% ipython --no-banner

In [1]: import numpy as np

In [2]: np.set_printoptions(precision=2, suppress=True, linewidth=200, sign=" ")

In [3]: M = np.loadtxt("a.csv", delimiter=",")

In [4]: print(M)
[[ 6.2   1.91 -3.36]
 [-2.97 -1.36  2.59]
 [-0.72  1.12 -2.16]
 [-1.31 -0.72  1.18]
 [ 4.95  1.25 -2.08]
 [ 1.49  1.58 -3.07]
 [ 2.    1.42 -2.87]
 [-2.04 -2.37  4.45]
 [ 0.64 -0.07  0.19]
 [ 2.1   2.37 -4.66]
 [ 3.7   0.22 -0.61]
 [-3.47 -2.14  4.14]
 [-5.01 -1.87  3.8 ]
 [-4.02 -2.25  3.99]
 [ 4.84  2.   -3.59]
 [ 2.22 -0.43  0.57]
 [-2.75 -1.34  2.63]
 [ 4.26  1.23 -2.11]
 [-0.79 -1.66  3.17]
 [ 4.89  2.11 -3.7 ]
 [-5.47 -1.88  3.47]
 [-0.74  1.   -2.14]
 [-0.08  0.78 -1.64]
 [-0.7  -1.71  3.36]
 [-3.4  -1.4   2.51]
 [-2.69 -0.48  0.91]]

In [5]: Uu, s, VT = np.linalg.svd(M)

In [6]: print(np.argmax(s[:-1] / (s[1:] + 1e-6)) + 1)
2

In [7]: print(s)
[ 22.7    7.31   0.38]

In [8]: Y = Uu[:, :2] @ np.diag(s[:2]) @ VT[:2]

In [9]: print(round(float(np.linalg.norm(M - Y) / np.linalg.norm(M)), 2))
0.02

In [10]: print(np.linalg.matrix_rank(Y))
2

In [11]: print(np.linalg.matrix_rank(M, rtol=0.05))
2

In [12]: print(round(float(np.abs(M - Y).max()), 2))
0.14

In [13]: Xc = (M - M.mean(axis=0)) / M.std(axis=0)

In [14]: print(Xc.std(axis=0))
[ 1.  1.  1.]

In [15]: beta = np.linalg.lstsq(np.delete(Xc, 0, axis=1), Xc[:, 0])[0]

In [16]: print(np.round(1 - np.var(Xc[:, 0] - np.delete(Xc, 0, axis=1) @ beta), 2))
0.72

In [17]: dist = np.linalg.norm(M[:, None] - M[None], axis=-1)

In [18]: print(dist.mean(axis=1).argmax())
0

In [19]: print(dist[25].round(6).argsort(kind="stable")[:4])
[ 25   3   1  16]

In [20]: F = np.load("m.npy")

In [21]: print(F)
[[ 2  0  2  0]
 [ 2  0  2  0]
 [ 2  0  2  0]
 [ 2  0  2  0]]

In [22]: Xc = M - M.mean(axis=0)

In [23]: Uu, s, VT = np.linalg.svd(Xc, full_matrices=False)

In [24]: print(round((s ** 2).sum() ** 2 / (s ** 4).sum(), 2))
1.2

In [25]: print(np.abs(Uu[:, 0]).argmax())
0

In [26]: print(np.abs(VT[-1]))
[ 0.02  0.89  0.46]

In [27]: print(np.round(Xc.mean(axis=0), 2) + 0)
[ 0.  0.  0.]

In [28]: print(np.round(s ** 2 / (s ** 2).sum(), 2) + 0)
[ 0.91  0.09  0.  ]

In [29]: arr = np.load("test16.npy")

In [30]: print(arr)
[[ 1 -2  4]
 [ 1 -1  1]
 [ 1  0  0]
 [ 1  1  1]]

In [31]: Y = arr / np.sqrt((arr ** 2).mean(axis=1, keepdims=True))

In [32]: print(np.linalg.matrix_rank(arr - arr.mean(axis=1, keepdims=True)))
2

In [33]: print(np.linalg.matrix_rank(Y) == np.linalg.matrix_rank(arr))
True

In [34]: print(np.linalg.norm(Y, axis=1))
[ 1.73  1.73  1.73  1.73]

In [35]: m1 = np.load("dump.npy")

In [36]: print(m1)
[[-0.95  0.   -1.  ]
 [ 0.   -1.95  2.  ]
 [-1.    0.   -0.95]]

In [37]: ev, vecs = np.linalg.eig(m1)

In [38]: print(np.sort(np.linalg.eigvals(np.linalg.inv(m1))))
[-0.51 -0.51 20.  ]

In [39]: print(ev)
[-1.95  0.05 -1.95]

In [40]: print(np.sort(np.linalg.eigvals(m1.T)))
[-1.95 -1.95  0.05]

In [41]: gram = np.cov(M, rowvar=False)

In [42]: print(np.linalg.eigvalsh(gram)[::-1])
[ 20.59   2.1    0.01]

In [43]: print(np.median(M, axis=0))
[-0.71 -0.25  0.38]

In [44]: print(round(np.corrcoef(M[:, 0], M[:, 1])[0, 1], 2))
0.82

In [45]: print(np.polyfit(M[:, 0], M[:, 1], 1))
[ 0.39 -0.12]

In [46]: print(np.corrcoef(M.T))
[[ 1.    0.82 -0.81]
 [ 0.82  1.   -1.  ]
 [-0.81 -1.    1.  ]]

In [47]: print(np.poly(m1))
[ 1.    3.85  3.61 -0.19]

In [48]: print(round(np.einsum("ij,ji->", m1, m1), 2))
7.61

In [49]: print(np.kron(np.eye(2, dtype=int), m1))
[[-0.95  0.   -1.   -0.    0.   -0.  ]
 [ 0.   -1.95  2.    0.   -0.    0.  ]
 [-1.    0.   -0.95 -0.    0.   -0.  ]
 [-0.    0.   -0.   -0.95  0.   -1.  ]
 [ 0.   -0.    0.    0.   -1.95  2.  ]
 [-0.    0.   -0.   -1.    0.   -0.95]]

In [50]: print(round(np.linalg.eigvals(m1).sum().real, 2))
-3.85

In [51]: print(round(np.einsum("ii->", m1), 2))
-3.85

In [52]: t = np.radians(135)

In [53]: Rm = np.eye(3)

In [54]: Rm[2, 2] = Rm[0, 0] = np.cos(t)

In [55]: Rm[2, 0], Rm[0, 2] = -np.sin(t), np.sin(t)

In [56]: print(Rm)
[[-0.71  0.    0.71]
 [ 0.    1.    0.  ]
 [-0.71  0.   -0.71]]

In [57]: Y = m1 @ Rm.T

In [58]: print(round(float(np.linalg.det(Rm)), 2), np.round(np.trace(Rm), 2))
1.0 -0.41

In [59]: print(np.abs(Y - m1).max(axis=0))
[ 1.41  0.    3.41]

In [60]: print(Y)
[[-0.04  0.    1.38]
 [ 1.41 -1.95 -1.41]
 [ 0.04  0.    1.38]]

In [61]: print(np.allclose(m1 @ m1.T, Y @ Y.T))
True

In [62]: q = m1.astype(float).copy()

In [63]: for j in range(3):
    ...:     q[:, j] -= q[:, :j] @ (q[:, :j].T @ q[:, j])
    ...:     q[:, j] /= np.linalg.norm(q[:, j])
    ...: 

In [64]: print(np.round(q.T @ m1, 2) + 0)
[[ 1.38  0.    1.38]
 [ 0.    1.95 -2.  ]
 [ 0.    0.    0.07]]

In [65]: Y = np.array([[-3, 1, 3], [0, -1, 0], [1, 1, 1]])

In [66]: K = Y + Y.T

In [67]: print(K)
[[-6  1  4]
 [ 1 -2  1]
 [ 4  1  2]]

In [68]: q = K.astype(float).copy()

In [69]: for j in range(3):
    ...:     q[:, j] -= q[:, :j] @ (q[:, :j].T @ q[:, j])
    ...:     q[:, j] /= np.linalg.norm(q[:, j])
    ...: 

In [70]: print(np.round(q.T @ q, 2) + 0)
[[ 1.  0.  0.]
 [ 0.  1.  0.]
 [ 0.  0.  1.]]

In [71]: print(q)
[[-0.82  0.23  0.52]
 [ 0.14 -0.81  0.58]
 [ 0.55  0.55  0.63]]

In [72]: print(np.sort(np.abs(np.linalg.eigvals(K))))
[ 2.24  3.95  7.71]

In [73]: print((K + K.T) / 2)
[[-6.  1.  4.]
 [ 1. -2.  1.]
 [ 4.  1.  2.]]

In [74]: print((K - K.T) / 2)
[[ 0.  0.  0.]
 [ 0.  0.  0.]
 [ 0.  0.  0.]]

In [75]: print(np.trace(K))
-6

In [76]: vec = np.array([3, 3, 0])

In [77]: rhs = K @ vec

In [78]: print(rhs)
[-15  -3  15]

In [79]: print(np.round(np.linalg.solve(K, rhs + K[:, 0]), 2) + 0)
[ 4.  3.  0.]

In [80]: print(np.round(np.linalg.solve(K, -1 * rhs), 2) + 0)
[-3. -3.  0.]

In [81]: np.linalg.solve(K, rhs[:-1])
ValueError: solve1: Input operand 1 has a mismatch in its core dimension 0, with gufunc signature (m,m),(m)->(m) (size 2 is different from 3)


In [82]: Y = np.inv(K)
AttributeError: module 'numpy' has no attribute 'inv'


In [83]: Y = K ** -1
ValueError: Integers to negative integer powers are not allowed.


In [84]: Y = np.linalg.invert(K)
AttributeError: module 'numpy.linalg' has no attribute 'invert'


In [85]: Y = np.linalg.inv(K)

In [86]: print(Y)
[[-0.07  0.03  0.13]
 [ 0.03 -0.41  0.15]
 [ 0.13  0.15  0.16]]

In [87]: print(np.round(K @ Y, 2) + 0)
[[ 1.  0.  0.]
 [ 0.  1.  0.]
 [ 0.  0.  1.]]

In [88]: lab = M[:, 0] > np.median(M[:, 0])

In [89]: r0 = M[lab].mean(axis=0) - M[~lab].mean(axis=0)

In [90]: print(((M - M.mean(axis=0)) @ r0 > 0).astype(int))
[ 1  0  1  0  1  1  1  0  1  1  1  0  0  0  1  1  0  1  0  1  0  1  1  0  0  0]

In [91]: print(np.argsort(-np.abs(r0).round(6), kind="stable"))
[ 0  2  1]

In [92]: print(np.round((((M - M.mean(axis=0)) @ r0 > 0) == lab).mean(), 2))
0.88

In [93]: J = np.load("sample17.npy")

In [94]: print(J)
[[-1.4   1.7   0.3  -1.3 ]
 [-0.3  -0.1  -0.4   1.7 ]
 [-1.43  1.78  0.19 -1.32]
 [-0.8  -0.4  -0.8   0.3 ]]

In [95]: Uu, s, VT = np.linalg.svd(J)

In [96]: print(s)
[ 3.79  1.75  0.92  0.07]

In [97]: Y = Uu[:, :3] @ np.diag(s[:3]) @ VT[:3]

In [98]: print(np.linalg.matrix_rank(Y))
3

In [99]: print(round(float(np.linalg.norm(J - Y) / np.linalg.norm(J)), 2))
0.02

In [100]: vec = np.array([-1, -2, 1, 1])

In [101]: rhs = J @ vec

In [102]: beta, lr = np.zeros(4), 1 / np.linalg.norm(J, 2) ** 2

In [103]: for i in range(60):
     ...:     beta -= lr * J.T @ (J @ beta - rhs)
     ...:     if i % 10 == 0: print(i, round(np.linalg.norm(J @ beta - rhs), 2))
     ...: 
0 0.91
10 0.28
20 0.2
30 0.17
40 0.16
50 0.16

In [104]: print(beta)
[ 0.06 -1.01 -0.59  0.88]

In [105]: print(round(float(np.linalg.cond(J)), 2))
51.38

In [106]: Uu, s, VT = np.linalg.svd(J, full_matrices=False)

In [107]: print(np.round(Uu.T @ J @ VT.T, 2) + 0)
[[ 3.79  0.    0.    0.  ]
 [ 0.    1.75  0.    0.  ]
 [ 0.    0.    0.92  0.  ]
 [ 0.    0.    0.    0.07]]

In [108]: print(np.abs(Uu[:, 0]).round(6).argmax())
2

In [109]: print(round(float(np.sqrt((s ** 2).sum())), 2), round(np.linalg.norm(J), 2))
4.28 4.28

In [110]: print(s / s[0])
[ 1.    0.46  0.24  0.02]

In [111]: print(s)
[ 3.79  1.75  0.92  0.07]

In [112]: print((s > 1e-8).sum())
4

In [113]: print(np.allclose(Uu * s @ VT, J))
True

In [114]: print(Uu.shape, s.shape, VT.shape)
(4, 4) (4,) (4, 4)

In [115]: vec = np.array([-1, -2, 2, 2])

In [116]: h1 = np.maximum(J @ vec, 0)

In [117]: print(np.maximum(J @ vec, 0) - np.maximum(-J @ vec, 0))
[-4.    3.1  -4.39  0.6 ]

In [118]: print(J * (h1 > 1e-9)[:, None])
[[-0.   0.   0.  -0. ]
 [-0.3 -0.1 -0.4  1.7]
 [-0.   0.   0.  -0. ]
 [-0.8 -0.4 -0.8  0.3]]

In [119]: print(np.tanh(J @ vec))
[-1.    1.   -1.    0.54]

In [120]: print(np.maximum(J @ (3 * vec), 0))
[ 0.   9.3  0.   1.8]

In [121]: data = np.load("run1.npy")

In [122]: print(data)
[[-3 -2 -1]
 [ 0  1  2]
 [ 3  4  5]
 [ 6  7  8]]

In [123]: vec = np.array([-2, -1, -2])

In [124]: print(data @ np.eye(3)[2])
[-1.  2.  5.  8.]

In [125]: print(np.einsum("ij,j->i", data, vec))
[ 10  -5 -20 -35]

In [126]: print(data * vec)
[[  6   2   2]
 [  0  -1  -4]
 [ -6  -4 -10]
 [-12  -7 -16]]

In [127]: print(np.linalg.norm(data @ vec) <= np.linalg.norm(data, 2) * np.linalg.norm(vec) + 1e-9)
True

In [128]: print(data @ vec)
[ 10  -5 -20 -35]

In [129]: print(data @ np.ones(3))
[-6.  3. 12. 21.]

In [130]: vec @ data
ValueError: matmul: Input operand 1 has a mismatch in its core dimension 0, with gufunc signature (n?,k),(k,m?)->(n?,m?) (size 4 is different from 3)


In [131]: Uu, s, VT = np.linalg.svd(data)

In [132]: print(s.round(2) + 0)
[ 14.59   2.25   0.  ]

In [133]: print(np.argmax(s[:-1] / (s[1:] + 1e-6)) + 1)
2

In [134]: Y = Uu[:, :2] @ np.diag(s[:2]) @ VT[:2]

In [135]: print(Y.round(2) + 0)
[[-3. -2. -1.]
 [ 0.  1.  2.]
 [ 3.  4.  5.]
 [ 6.  7.  8.]]

In [136]: print(np.linalg.matrix_rank(data, rtol=0.05))
2
